>>> import numpy as np
>>> from numpy import linalg as LA
>>> np.set_printoptions(suppress=True, linewidth=100)
>>> rnd = lambda a: np.round(a, 2) + 0
>>> K = np.load("arr.npy")
>>> K
array([[  0.51,  -0.04,   0.  ,   0.02,   0.77,   0.25,   0.14,  -0.12,   1.41,   0.07],
       [  4.23,   3.83,   0.87,   1.47,   6.07,   3.76,   5.12,   4.65,   5.59,  -0.2 ],
       [  1.34,   0.81,   0.83,   0.39,   2.02,   0.73,   1.74,   1.6 ,   2.13,  -0.35],
       [  0.04,   0.16,  -0.14,  -0.36,  -0.19,   0.24,   0.24,   0.44,   0.2 ,  -0.29],
       [ -1.33,  -1.69,  -0.56,  -0.3 ,  -2.45,  -1.03,  -2.1 ,  -1.63,  -2.58,   0.37],
       [  6.63,   6.85,   1.5 ,   2.44,  10.42,   5.56,   7.99,   6.76,   9.43,  -0.22],
       [ -3.46,  -3.62,  -0.8 ,  -1.53,  -4.47,  -3.13,  -3.74,  -3.45,  -4.11,  -0.44],
       [ -6.45,  -6.57,  -0.64,  -1.96,  -9.3 ,  -5.64,  -7.99,  -6.49,  -8.86,   0.34],
       [  2.4 ,   1.88,   0.  ,   0.81,   2.74,   1.32,   1.88,   2.13,   2.84,   0.19],
       [-14.75, -15.06,  -2.31,  -5.56, -22.01, -12.22, -16.9 , -14.28, -20.06,   0.  ],
       [  4.71,   4.64,   0.78,   2.3 ,   7.38,   4.  ,   5.48,   5.13,   6.53,   0.14],
       [  1.33,   1.36,  -0.19,   0.66,   2.37,   1.16,   1.55,   2.2 ,   1.82,   0.26],
       [  2.52,   2.02,   0.41,   0.42,   3.17,   1.77,   2.16,   2.61,   2.29,   0.09]])
>>> Uu, sv, vt = LA.svd(K)
>>> np.argmax(sv[:-1] / (sv[1:] + 1e-6)) + 1
np.int64(1)
>>> B = Uu[:, :1] @ np.diag(sv[:1]) @ vt[:1]
>>> rnd(LA.norm(K - B, 2)), rnd(sv[1])
(np.float64(1.75), np.float64(1.75))
>>> LA.matrix_rank(B)
np.int64(1)
>>> rnd(np.abs(K - B).max())
np.float64(0.85)
>>> x = np.array([0, 2, 1, -2, 3, -3, 2, 3, 0, -2])
>>> rhs = K @ x
>>> rnd(LA.pinv(K) @ K)
array([[1., 0., 0., 0., 0., 0., 0., 0., 0., 0.],
       [0., 1., 0., 0., 0., 0., 0., 0., 0., 0.],
       [0., 0., 1., 0., 0., 0., 0., 0., 0., 0.],
       [0., 0., 0., 1., 0., 0., 0., 0., 0., 0.],
       [0., 0., 0., 0., 1., 0., 0., 0., 0., 0.],
       [0., 0., 0., 0., 0., 1., 0., 0., 0., 0.],
       [0., 0., 0., 0., 0., 0., 1., 0., 0., 0.],
       [0., 0., 0., 0., 0., 0., 0., 1., 0., 0.],
       [0., 0., 0., 0., 0., 0., 0., 0., 1., 0.],
       [0., 0., 0., 0., 0., 0., 0., 0., 0., 1.]])
>>> rnd(LA.lstsq(K, rhs)[0])
array([ 0.,  2.,  1., -2.,  3., -3.,  2.,  3.,  0., -2.])
>>> rnd(LA.solve(K.T @ K, K.T @ rhs))
array([ 0.,  2.,  1., -2.,  3., -3.,  2.,  3.,  0., -2.])
>>> rng = np.random.default_rng(86156)
>>> rhs = rhs + 0.3 * rng.normal(size=13)
>>> rnd(rhs)
array([   1.29,   37.41,   14.49,    1.8 ,  -17.35,   61.72,  -26.17,  -57.  ,   16.46, -126.34,
         41.49,   14.1 ,   20.3 ])
>>> beta, *_ = LA.lstsq(K, rhs)
>>> beta.round()
array([ 0.,  1.,  1., -3.,  3., -3.,  3.,  3., -0., -0.])
>>> rnd(beta)
array([ 0.25,  1.43,  1.27, -2.89,  2.93, -3.22,  2.74,  3.16, -0.09, -0.48])
>>> round(np.log10(LA.cond(K)))
2
>>> rnd(LA.norm(K, 2) / LA.norm(K))
np.float64(1.0)
>>> LA.cond(K) > 100
np.True_
>>> LA.matrix_rank(K, rtol=0.1)
np.int64(1)
>>> np.argsort(-LA.norm(K, axis=0).round(6), kind="stable")[:3]
array([4, 8, 6])
>>> [round(float(x), 2) for x in LA.svd(K, compute_uv=False)[:3]]
[58.79, 1.75, 1.49]
>>> G = K.T @ K
>>> rnd(LA.svd(K, compute_uv=False) ** 2)
array([3456.24,    3.05,    2.22,    1.67,    1.22,    0.73,    0.56,    0.31,    0.16,    0.03])
>>> np.allclose(G, G.T)
True
>>> T = np.stack([K, 3 * K, K[::-1]])
>>> LA.matrix_rank(T)
array([10, 10, 10])
>>> rnd(LA.norm(T, axis=(1, 2)))
array([ 58.87, 176.62,  58.87])
>>> arr = np.loadtxt("test9.csv", delimiter=",")
>>> rnd(arr)
array([[ 11.6 ,   5.24,  15.53,  -0.88, -10.21,   5.11,  -1.76, -11.24,  -3.79,   1.07,   0.52,
          0.38,  -2.52,   0.92],
       [  8.2 ,   1.02,  11.56,   1.35,  -7.07,   4.68,  -1.69,  -4.38,  -2.64,  -1.01,  -2.43,
          6.51,   4.73,  -1.28],
       [  1.93,   2.59,   0.66,   1.74,  -4.25,  -0.23,   1.72,   0.01,  -3.63,  -6.16,   4.38,
          9.28,   9.22,   2.03],
       [  3.58,   3.52,   4.23,   1.06,  -6.29,   0.42,   2.06,  -2.85,  -2.17,  -4.69,   1.77,
          7.33,   6.45,   1.15],
       [  2.46,  -0.12,   2.6 ,  -0.45,  -2.92,  -0.07,   0.58,  -1.92,  -3.38,  -5.97,   1.57,
          7.82,   5.85,   0.27],
       [  5.21,  -0.36,   5.75,  -3.51,  -2.6 ,   0.74,  -1.64,  -6.96,  -5.68,  -4.68,   3.3 ,
          3.08,  -0.91,   0.96],
       [  9.18,   9.6 ,   6.97,   1.39,  -9.06,   3.2 ,  -1.02,  -7.42,  -8.56,  -1.47,  12.96,
          1.95,   2.39,   7.1 ],
       [  2.24,  -3.77,   4.77,  -4.36,  -1.16,  -0.99,   0.18,  -5.43,  -1.89,  -6.4 ,  -3.43,
          5.28,   0.06,  -2.55],
       [  6.41,   4.19,   4.84,  -0.22,  -5.12,   1.88,  -1.39,  -5.28,  -7.46,  -3.62,   8.81,
          4.02,   2.9 ,   4.2 ],
       [  3.56,   1.63,  -0.29,   2.83,  -2.15,   1.8 ,  -1.9 ,   2.04,  -8.38,  -5.56,  10.07,
          9.97,  11.02,   4.1 ],
       [  3.01,   9.07,   1.74,   5.25,  -9.68,   0.33,   4.54,   0.16,  -1.85,  -4.54,   5.87,
          9.78,  12.41,   4.06],
       [  2.9 ,  -1.84,   2.87,  -0.13,  -1.74,   0.88,  -0.92,  -0.73,  -4.34,  -5.72,   1.45,
          8.72,   6.78,  -0.2 ],
       [ 12.6 ,   9.64,  13.98,   1.01, -11.95,   5.54,  -1.67, -10.91,  -6.35,   1.6 ,   7.3 ,
         -0.09,  -0.85,   4.7 ],
       [ 11.2 ,   5.06,  16.26,  -2.54, -10.45,   4.11,  -0.79, -13.38,  -2.39,   0.77,  -1.55,
         -1.14,  -5.3 ,   0.08],
       [  5.57,   1.99,   6.51,  -0.29,  -5.32,   1.76,  -0.36,  -4.7 ,  -4.04,  -3.63,   2.26,
          5.48,   3.51,   0.99],
       [  8.37,   9.47,   4.95,   3.29,  -8.47,   3.48,  -1.18,  -4.21,  -9.18,  -1.94,  14.32,
          4.51,   6.37,   7.59],
       [ -2.42,   3.23,  -4.8 ,  -6.38,  -1.48,  -7.23,   5.23,  -7.62,  -3.52, -10.85,   7.66,
          2.05,  -2.28,   3.85],
       [  8.86,  -0.77,  10.47,  -1.49,  -3.95,   4.48,  -4.38,  -6.46,  -6.66,  -1.63,   2.13,
          3.7 ,   0.47,   0.24],
       [ 14.32,   4.19,  21.21,  -4.1 , -11.13,   5.99,  -2.8 , -16.99,  -2.86,   2.94,  -3.46,
         -4.04,  -9.75,  -0.94],
       [ -2.1 ,  -4.02,  -5.78,   0.44,   2.79,  -1.98,  -0.2 ,   4.95,  -5.97,  -9.89,   5.53,
         12.75,  11.97,   1.07],
       [  5.97,   0.72,   5.83,  -1.77,  -3.34,   1.79,  -2.12,  -5.57,  -6.5 ,  -3.97,   4.9 ,
          4.12,   1.4 ,   1.81],
       [  2.2 ,   2.61,  -1.38,   2.38,  -2.77,   0.3 ,   0.02,   1.52,  -6.82,  -6.44,   9.25,
          9.75,  10.61,   4.03],
       [  6.01,   0.71,   4.71,  -3.04,  -2.2 ,   1.29,  -2.87,  -6.68,  -8.39,  -4.49,   7.88,
          2.62,  -0.57,   3.08],
       [  3.15,  -2.06,   5.63,  -5.97,  -2.02,  -1.48,   0.4 ,  -8.74,  -2.52,  -6.08,  -1.64,
          2.22,  -3.79,  -1.38],
       [  6.31,   4.33,   5.61,   0.62,  -6.04,   2.11,  -0.68,  -4.63,  -5.97,  -3.3 ,   6.63,
          5.  ,   4.18,   3.31],
       [ -0.08,  -0.85,  -0.13,  -2.26,  -1.58,  -2.58,   2.24,  -2.41,  -2.33,  -8.06,   1.02,
          7.41,   4.43,  -0.02],
       [  9.4 ,  -0.24,   4.86,   5.58,  -1.62,   7.97,  -8.51,   3.85, -13.64,  -1.43,  13.08,
         10.87,  13.3 ,   4.7 ],
       [  2.88,   0.41,   5.26,  -3.87,  -4.12,  -1.44,   1.98,  -7.4 ,  -1.3 ,  -5.78,  -1.5 ,
          3.61,  -0.87,  -0.79],
       [  0.38,   5.18,  -3.29,   2.36,  -4.28,  -1.79,   3.03,   0.99,  -4.87,  -7.57,   9.35,
          9.51,  10.71,   4.72],
       [  2.44,   4.32,   1.45,  -0.34,  -5.18,  -1.23,   2.48,  -3.79,  -3.65,  -6.1 ,   5.47,
          5.92,   4.74,   2.94],
       [  7.27,  12.45,   7.68,  -0.89, -12.18,  -0.09,   3.98, -11.81,  -3.29,  -2.41,   8.14,
         -0.78,  -1.95,   5.87],
       [  3.26,   3.72,  -0.92,  10.77,  -5.23,   4.48,  -0.72,  10.75,  -6.21,  -4.22,   8.33,
         18.12,  24.13,   3.66],
       [  4.28,   4.06,   7.56,   0.69,  -8.54,   0.58,   3.43,  -4.93,   0.91,  -3.62,  -3.13,
          6.43,   4.73,  -0.75],
       [  5.79,   7.65,   2.71,   3.53,  -7.26,   2.13,   0.18,  -1.79,  -7.21,  -3.56,  11.46,
          6.96,   8.78,   6.03],
       [  1.49,  -4.29,  -0.29,  -3.36,   2.15,  -0.88,  -2.21,  -1.94,  -7.07,  -7.81,   4.81,
          6.83,   3.21,   0.73],
       [  0.78,  -2.45,   1.9 ,  -1.33,  -1.64,  -1.11,   1.3 ,  -1.26,  -1.61,  -7.08,  -1.93,
          8.79,   5.88,  -1.67],
       [  2.54,   0.05,   1.76,   2.54,  -3.1 ,   1.27,  -0.01,   1.9 ,  -3.96,  -5.56,   2.51,
         11.02,  11.03,   0.62]])
>>> idx = arr[:, 2] > np.median(arr[:, 2])
>>> u = arr[idx].mean(axis=0) - arr[~idx].mean(axis=0)
>>> rnd((((arr - arr.mean(axis=0)) @ u > 0) == idx).mean())
np.float64(0.95)
>>> np.argsort(-np.abs(u).round(6), kind="stable")
array([ 2, 12,  7,  0, 11,  9,  4,  5,  1,  6,  3, 10,  8, 13])
